$ python3 -q
>>> import numpy as np
>>> import numpy.linalg as la
>>> np.set_printoptions(precision=2, suppress=True, linewidth=160, sign=" ")
>>> data = np.load("m.npy")
>>> data
array([[ 8,  0,  8,  4],
       [-4,  0, -4, -2],
       [-6,  0, -6, -3],
       [ 8,  0,  8,  4]])
>>> r = la.matrix_rank(data)
>>> r
np.int64(1)
>>> N = la.svd(data)[2][r:].T
>>> np.round(data @ N, 2) + 0
array([[ 0.,  0.,  0.],
       [ 0.,  0.,  0.],
       [ 0.,  0.,  0.],
       [ 0.,  0.,  0.]])
>>> N.shape
(4, 3)
>>> left, sv, Vt = la.svd(data)
>>> np.argmax(sv[:-1] / (sv[1:] + 1e-6)) + 1
np.int64(1)
>>> sv.round(2) + 0
array([ 20.12,   0.  ,   0.  ,   0.  ])
>>> out = left[:, :1] @ np.diag(sv[:1]) @ Vt[:1]
>>> np.round(np.abs(data - out).max(), 2)
np.float64(0.0)
>>> la.matrix_rank(data, rtol=0.05)
np.int64(1)
>>> round(float(la.norm(data - out) / la.norm(data)), 2)
0.0
>>> W1 = np.array([[-3, 4], [2, 3], [-1, -3], [5, -1]])
>>> coef = np.array([-1, 3])
>>> act = np.maximum(data @ W1 + coef, 0)
>>> la.matrix_rank(act)
np.int64(2)
>>> act
array([[ 0,  7],
       [ 5,  1],
       [ 8,  0],
       [ 0,  7]])
>>> C = np.array([[0, 1], [-1, 0]])
>>> W1 @ C
array([[-4, -3],
       [-3,  2],
       [ 3, -1],
       [ 1,  5]])
>>> Q, _ = la.qr(np.array([[0.8, 0.1, -0.3, -0.5],
...     [-0.2, 0.7, -0.6, 0.4],
...     [0.9, -0.4, -0.9, 0.8],
...     [-0.1, 1.5, -0.3, -2.5]]))
>>> vals = np.array([2, 0, 3, 2])
>>> E = Q @ np.diag(vals) @ Q.T
>>> E
array([[ 2.07, -0.5 , -0.21, -0.37],
       [-0.5 ,  2.22,  0.4 , -0.79],
       [-0.21,  0.4 ,  2.27, -0.02],
       [-0.37, -0.79, -0.02,  0.44]])
>>> vals, vecs = la.eigh(E)
>>> x = np.array([1, 3, 1, 1])
>>> vecs * np.maximum(vals, 0) @ vecs.T
array([[ 2.07, -0.5 , -0.21, -0.37],
       [-0.5 ,  2.22,  0.4 , -0.79],
       [-0.21,  0.4 ,  2.27, -0.02],
       [-0.37, -0.79, -0.02,  0.44]])
>>> la.eigvalsh(E[1:, 1:])
array([ 0.13,  2.  ,  2.8 ])
>>> (np.sign(vecs[:, -1].round(6)) == np.sign(vecs[0, -1].round(6))).astype(int)
array([ 1,  0,  0,  1])
>>> vecs * np.abs(vals) @ vecs.T
array([[ 2.07, -0.5 , -0.21, -0.37],
       [-0.5 ,  2.22,  0.4 , -0.79],
       [-0.21,  0.4 ,  2.27, -0.02],
       [-0.37, -0.79, -0.02,  0.44]])
>>> out = E / np.sqrt((E ** 2).mean(axis=1, keepdims=True))
>>> la.norm(out, axis=1)
array([ 2.,  2.,  2.,  2.])
>>> out = np.array([[2, 3, 0], [1, 0, 0], [1, 1, 1], [0, 3, 3]])
>>> np.vstack([E, out.T]).shape
(7, 4)
>>> out.T @ E.T
array([[ 3.43,  1.63,  2.26, -1.55],
       [ 4.89, -3.47,  1.57,  0.19],
       [-1.31, -1.98,  2.2 ,  1.3 ]])
>>> left, sv, Vt = la.svd(E)
>>> np.argmax(sv[:-1] / (sv[1:] + 1e-6)) + 1
np.int64(3)
>>> out = left[:, :3] @ np.diag(sv[:3]) @ Vt[:3]
>>> round(np.abs(E - out).max(), 2)
np.float64(0.0)
>>> out
array([[ 2.07, -0.5 , -0.21, -0.37],
       [-0.5 ,  2.22,  0.4 , -0.79],
       [-0.21,  0.4 ,  2.27, -0.02],
       [-0.37, -0.79, -0.02,  0.44]])
>>> np.round(la.norm(E - out) / la.norm(E), 2)
np.float64(0.0)
>>> round(float(la.norm(E - out, 2)), 2), round(sv[3], 2)
(0.0, np.float64(0.0))
>>> r = la.matrix_rank(E)
>>> r
np.int64(3)
>>> N = la.svd(E)[2][r:].T
>>> np.allclose(E @ N, 0)
True
>>> np.round(E @ N, 2) + 0
array([[ 0.],
       [ 0.],
       [ 0.],
       [ 0.]])
>>> N.shape
(4, 1)
>>> [int(la.matrix_rank(E[:, :j + 1])) for j in range(4)]
[1, 2, 3, 3]
>>> la.matrix_rank(E.T @ E), la.matrix_rank(E @ E.T)
(np.int64(3), np.int64(3))
>>> [int(la.matrix_rank(E[:i])) for i in range(1, len(E) + 1)]
[1, 2, 3, 3]
>>> A = np.load("dump.npy")
>>> A
array([[-2,  0,  0,  0],
       [ 0, -4,  0,  0],
       [ 0,  0,  3,  0],
       [ 0,  0,  0, -4]])
>>> vals, vecs = la.eigh(A)
>>> x = np.array([0, 0, 3, 2])
>>> la.eigvalsh(A[1:, 1:])
array([-4., -4.,  3.])
>>> round(la.eigvalsh(A).min(), 2)
np.float64(-4.0)
>>> out = A / np.sqrt((A ** 2).mean(axis=1, keepdims=True))
>>> la.matrix_rank(out) == la.matrix_rank(A)
np.True_
>>> vals, vecs = la.eig(A)
>>> np.sort(la.eigvals(la.inv(A)))
array([-0.5 , -0.25, -0.25,  0.33])
>>> vals
array([-2., -4.,  3., -4.])
>>> np.prod(vals)
np.float64(-96.0)
>>> m1 = np.load("arr.npy")
>>> m1
array([[  2.03,  22.96, -16.61],
       [  2.23,   9.36,  -0.29],
       [  2.02,   5.24,   2.89],
       [  1.99,   4.93,   3.03],
       [  1.54,   2.6 ,   3.16],
       [  1.17,   1.71,   2.44],
       [  0.17,   0.22,   0.29],
       [  0.09,   0.12,   0.15],
       [ -0.65,  -0.92,  -0.85],
       [ -2.22,  -3.91,  -0.78],
       [ -4.36, -10.26,   4.22],
       [ -4.69, -11.49,   5.48],
       [ -7.6 , -25.1 ,  21.84],
       [ -8.23, -28.7 ,  26.56],
       [ -9.75, -38.28,  39.61]])
>>> u = np.array([6, 7, 3])
>>> np.convolve(m1[1], u)
array([13.38, 71.77, 70.47, 26.05, -0.87])
>>> np.cross(m1[1, :3], m1[14, :3])
array([359.65, -85.5 ,   5.9 ])
>>> lab = m1[:, 1] > np.median(m1[:, 1])
>>> u = m1[lab].mean(axis=0) - m1[~lab].mean(axis=0)
>>> lab.astype(int)
array([ 1,  1,  1,  1,  1,  1,  1,  0,  0,  0,  0,  0,  0,  0,  0])
>>> np.argsort(-np.abs(u).round(6), kind="stable")
array([ 1,  2,  0])
>>> (((m1 - m1.mean(axis=0)) @ u > 0) == lab).mean()
np.float64(0.8)
>>> u
array([  6.27,  21.53, -12.76])
>>> X = np.loadtxt("run2.csv", delimiter=",")
>>> X
array([[  8.,   4.,   0.],
       [  8.,   4.,   0.],
       [  3.,   0.,   4.],
       [ 18.,  10.,   0.],
       [  3.,   1.,   2.],
       [ 13.,   7.,   0.],
       [  8.,   1.,   5.],
       [  8.,   1.,   5.],
       [ 18.,   7.,   0.],
       [  3.,   0.,   8.],
       [  3.,   0.,   6.],
       [  8.,   4.,   0.],
       [  3.,   0.,   8.]])
>>> x = np.array([0, 3, 2])
>>> rhs = X @ x
>>> np.round(la.pinv(X) @ X, 2) + 0
array([[ 1.,  0.,  0.],
       [ 0.,  1.,  0.],
       [ 0.,  0.,  1.]])
>>> np.round(la.lstsq(X, rhs)[0], 2) + 0
array([ 0.,  3.,  2.])
>>> rhs
array([ 12.,  12.,   8.,  30.,   7.,  21.,  13.,  13.,  21.,  16.,  12.,  12.,  16.])
>>> rng = np.random.default_rng(896413)
>>> rhs = rhs + 0.3 * rng.normal(size=13)
>>> rhs
array([ 11.93,  11.8 ,   7.38,  29.34,   6.03,  20.61,  12.79,  13.47,  20.96,  15.81,  12.21,  12.34,  16.11])
>>> coef, *_ = la.lstsq(X, rhs)
>>> coef.round()
array([ 0.,  3.,  2.])
>>> [round(float(la.norm(la.solve(X.T @ X + lam * np.eye(3), X.T @ rhs))), 2) for lam in (0, 1, 10, 100)]
[3.46, 3.19, 2.2, 1.54]
>>> gram = np.cov(X, rowvar=False)
>>> np.argwhere(np.triu(np.abs(np.corrcoef(X.T)) > 0.8, 1))
array([[ 0,  1],
       [ 1,  2]])
>>> gram
array([[ 29.17,  16.67, -11.67],
       [ 16.67,  11.  ,  -8.5 ],
       [-11.67,  -8.5 ,  10.24]])
>>> np.polyfit(X[:, 2], X[:, 0], 1)
array([-1.14, 11.33])
>>> round(float(np.corrcoef(X[:, 2], X[:, 0])[0, 1]), 2)
-0.67
>>> np.corrcoef(X.T)
array([[ 1.  ,  0.93, -0.67],
       [ 0.93,  1.  , -0.8 ],
       [-0.67, -0.8 ,  1.  ]])
>>> la.eigvalsh(gram)[::-1]
array([ 45.01,   4.73,   0.67])
